% ipython --no-banner

In [1]: import numpy as np

In [2]: np.set_printoptions(suppress=True, linewidth=160)

In [3]: W0 = np.array([[4, 8, 2], [4, 1, 2], [18, 9, 9], [4, 2, 2]])

In [4]: # rank 2

In [5]: rank = np.linalg.matrix_rank(W0)

In [6]: rank
Out[6]: np.int64(2)

In [7]: ns = np.linalg.svd(W0)[2][rank:].T

In [8]: [int(np.linalg.matrix_rank(np.delete(W0, i, axis=0))) for i in range(4)]
Out[8]: [2, 2, 2, 2]

In [9]: [int(np.linalg.matrix_rank(W0[:i])) for i in range(1, len(W0) + 1)]
Out[9]: [1, 2, 2, 2]

In [10]: np.linalg.matrix_rank(W0.T @ W0), np.linalg.matrix_rank(W0 @ W0.T)
Out[10]: (np.int64(2), np.int64(2))

In [11]: ns.shape
Out[11]: (3, 1)

In [12]: [int(np.linalg.matrix_rank(W0[:, :j + 1])) for j in range(3)]
Out[12]: [1, 2, 2]

In [13]: np.round(ns[:, 0] / ns[np.abs(ns[:, 0]).round(6).argmax(), 0], 1) + 0
Out[13]: array([-0.5,  0. ,  1. ])

In [14]: left, sigma, Vh = np.linalg.svd(W0)

In [15]: sigma.round(1) + 0
Out[15]: array([24.2,  5.3,  0. ])

In [16]: Y = left[:, :2] @ np.diag(sigma[:2]) @ Vh[:2]

In [17]: round(float(np.linalg.norm(W0 - Y, 2)), 1), round(float(sigma[2]), 1)
Out[17]: (0.0, 0.0)

In [18]: Y.round(1)
Out[18]: 
array([[ 4.,  8.,  2.],
       [ 4.,  1.,  2.],
       [18.,  9.,  9.],
       [ 4.,  2.,  2.]])

In [19]: np.linalg.matrix_rank(Y, rtol=0.1)
Out[19]: np.int64(2)

In [20]: np.round(np.linalg.norm(Y, 2) / np.linalg.norm(Y), 1)
Out[20]: np.float64(1.0)

In [21]: np.linalg.cond(Y) > 100
Out[21]: np.True_

In [22]: np.argsort(-np.linalg.norm(Y, axis=0).round(6), kind="stable")[:3]
Out[22]: array([0, 1, 2])
